$ python3 -q
>>> import numpy as np
>>> np.set_printoptions(precision=2, suppress=True, linewidth=120, legacy="1.25")
>>> rd = lambda a: np.round(a, 2) + 0
>>> arr = np.load("run9.npy")
>>> arr
array([[19, 22,  5, 27, 21,  7, 25, 14, 13, 27],
       [ 4,  2,  5,  2,  1,  2,  0,  4,  3,  2],
       [19, 22,  5, 27, 21,  7, 25, 14, 13, 27],
       [19, 22,  5, 27, 21,  7, 25, 14, 13, 27],
       [ 7,  6,  5,  7,  5,  3,  5,  6,  5,  7],
       [ 7,  6,  5,  7,  5,  3,  5,  6,  5,  7],
       [19, 22,  5, 27, 21,  7, 25, 14, 13, 27],
       [ 7,  6,  5,  7,  5,  3,  5,  6,  5,  7],
       [ 7,  6,  5,  7,  5,  3,  5,  6,  5,  7],
       [ 4,  2,  5,  2,  1,  2,  0,  4,  3,  2],
       [ 4,  2,  5,  2,  1,  2,  0,  4,  3,  2],
       [ 4,  2,  5,  2,  1,  2,  0,  4,  3,  2],
       [ 7,  6,  5,  7,  5,  3,  5,  6,  5,  7],
       [ 7,  6,  5,  7,  5,  3,  5,  6,  5,  7],
       [ 7,  6,  5,  7,  5,  3,  5,  6,  5,  7],
       [10, 10,  5, 12,  9,  4, 10,  8,  7, 12],
       [10, 10,  5, 12,  9,  4, 10,  8,  7, 12],
       [16, 18,  5, 22, 17,  6, 20, 12, 11, 22],
       [ 4,  2,  5,  2,  1,  2,  0,  4,  3,  2],
       [19, 22,  5, 27, 21,  7, 25, 14, 13, 27],
       [ 4,  2,  5,  2,  1,  2,  0,  4,  3,  2],
       [ 4,  2,  5,  2,  1,  2,  0,  4,  3,  2],
       [ 7,  6,  5,  7,  5,  3,  5,  6,  5,  7],
       [16, 18,  5, 22, 17,  6, 20, 12, 11, 22],
       [10, 10,  5, 12,  9,  4, 10,  8,  7, 12],
       [10, 10,  5, 12,  9,  4, 10,  8,  7, 12],
       [16, 18,  5, 22, 17,  6, 20, 12, 11, 22],
       [ 7,  6,  5,  7,  5,  3,  5,  6,  5,  7],
       [10, 10,  5, 12,  9,  4, 10,  8,  7, 12],
       [ 4,  2,  5,  2,  1,  2,  0,  4,  3,  2],
       [10, 10,  5, 12,  9,  4, 10,  8,  7, 12],
       [ 7,  6,  5,  7,  5,  3,  5,  6,  5,  7],
       [ 4,  2,  5,  2,  1,  2,  0,  4,  3,  2],
       [ 7,  6,  5,  7,  5,  3,  5,  6,  5,  7],
       [ 4,  2,  5,  2,  1,  2,  0,  4,  3,  2],
       [13, 14,  5, 17, 13,  5, 15, 10,  9, 17],
       [10, 10,  5, 12,  9,  4, 10,  8,  7, 12],
       [19, 22,  5, 27, 21,  7, 25, 14, 13, 27],
       [13, 14,  5, 17, 13,  5, 15, 10,  9, 17],
       [13, 14,  5, 17, 13,  5, 15, 10,  9, 17],
       [ 7,  6,  5,  7,  5,  3,  5,  6,  5,  7],
       [19, 22,  5, 27, 21,  7, 25, 14, 13, 27],
       [13, 14,  5, 17, 13,  5, 15, 10,  9, 17],
       [10, 10,  5, 12,  9,  4, 10,  8,  7, 12],
       [16, 18,  5, 22, 17,  6, 20, 12, 11, 22],
       [10, 10,  5, 12,  9,  4, 10,  8,  7, 12],
       [ 4,  2,  5,  2,  1,  2,  0,  4,  3,  2]])
>>> np.linalg.cond(arr) > 100
True
>>> np.argsort(-np.linalg.norm(arr, axis=0).round(6), kind="stable")[:3]
array([3, 9, 6])
>>> np.linalg.matrix_rank(arr, rtol=0.1)
2
>>> X = np.load("out11.npy")
>>> X
array([[-1.07,  1.25,  0.48, -1.23, -2.1 , -0.4 ],
       [-1.05, -1.58,  0.75, -1.2 ,  1.01,  1.55],
       [ 2.32, -0.24,  1.79, -0.14,  0.58, -0.08],
       [ 0.34, -0.14,  1.84, -2.03, -1.14,  0.24],
       [-1.03, -1.42,  1.5 , -0.63,  1.7 ,  0.62],
       [-1.2 , -0.49,  0.73, -1.47,  1.67,  1.37],
       [ 0.59,  0.73, -1.17, -0.56,  1.96,  1.61],
       [-1.9 ,  1.67, -0.92,  0.75,  0.36, -1.04],
       [ 0.16,  0.06, -0.4 , -2.95, -0.3 ,  0.  ],
       [ 0.4 ,  0.34, -2.2 ,  1.85,  0.55,  0.42],
       [ 1.24, -0.2 ,  1.08, -0.55,  2.36, -0.64],
       [ 1.79,  1.21,  0.76, -1.26,  1.32,  0.64],
       [ 0.99,  0.31, -0.18,  0.62, -1.75,  2.11],
       [ 1.47,  1.46, -1.36,  0.19, -1.54, -0.66],
       [-2.31, -0.2 ,  0.14, -1.86,  0.04,  0.37],
       [-0.01, -0.38, -1.32, -0.57, -2.4 ,  1.02],
       [ 2.29,  0.47,  0.03, -1.23,  1.16, -0.81],
       [ 0.9 , -1.59, -0.29,  0.32, -2.3 , -0.42],
       [-0.14,  2.09, -1.19, -1.05,  1.44, -0.11],
       [ 1.33, -0.53, -0.63,  0.92,  1.96, -1.37],
       [-0.8 , -0.95,  0.08,  0.23, -1.74, -2.09],
       [ 1.03, -0.89,  0.74, -2.47, -0.45,  0.54],
       [ 1.72,  0.54, -0.46,  0.76, -1.68, -1.46],
       [ 1.  ,  0.26, -0.87,  0.43, -0.47, -2.6 ],
       [ 0.11, -0.08, -0.88,  0.77, -0.85, -2.63],
       [ 2.07, -1.55, -1.18,  0.63,  0.54, -0.46],
       [-1.83,  1.55,  0.97,  1.18, -0.18,  0.94],
       [-0.19,  0.41, -0.6 ,  2.83, -0.36,  0.52],
       [ 0.35, -1.1 ,  0.53,  0.17, -1.16, -2.45],
       [ 1.16, -1.29, -0.26,  1.29, -1.06,  1.76],
       [-1.27,  0.48,  1.94, -0.65,  0.85, -1.49]])
>>> Ac = (X - X.mean(axis=0)) / X.std(axis=0)
>>> np.argwhere(np.abs(Ac) > 2)
array([[ 8,  3],
       [ 9,  2],
       [14,  0],
       [18,  1],
       [27,  3]])
>>> coef = np.linalg.lstsq(np.delete(Ac, 4, axis=1), Ac[:, 4])[0]
>>> np.abs(coef).argmax()
2
>>> rd(coef)
array([ 0.07,  0.12,  0.17, -0.08,  0.13])
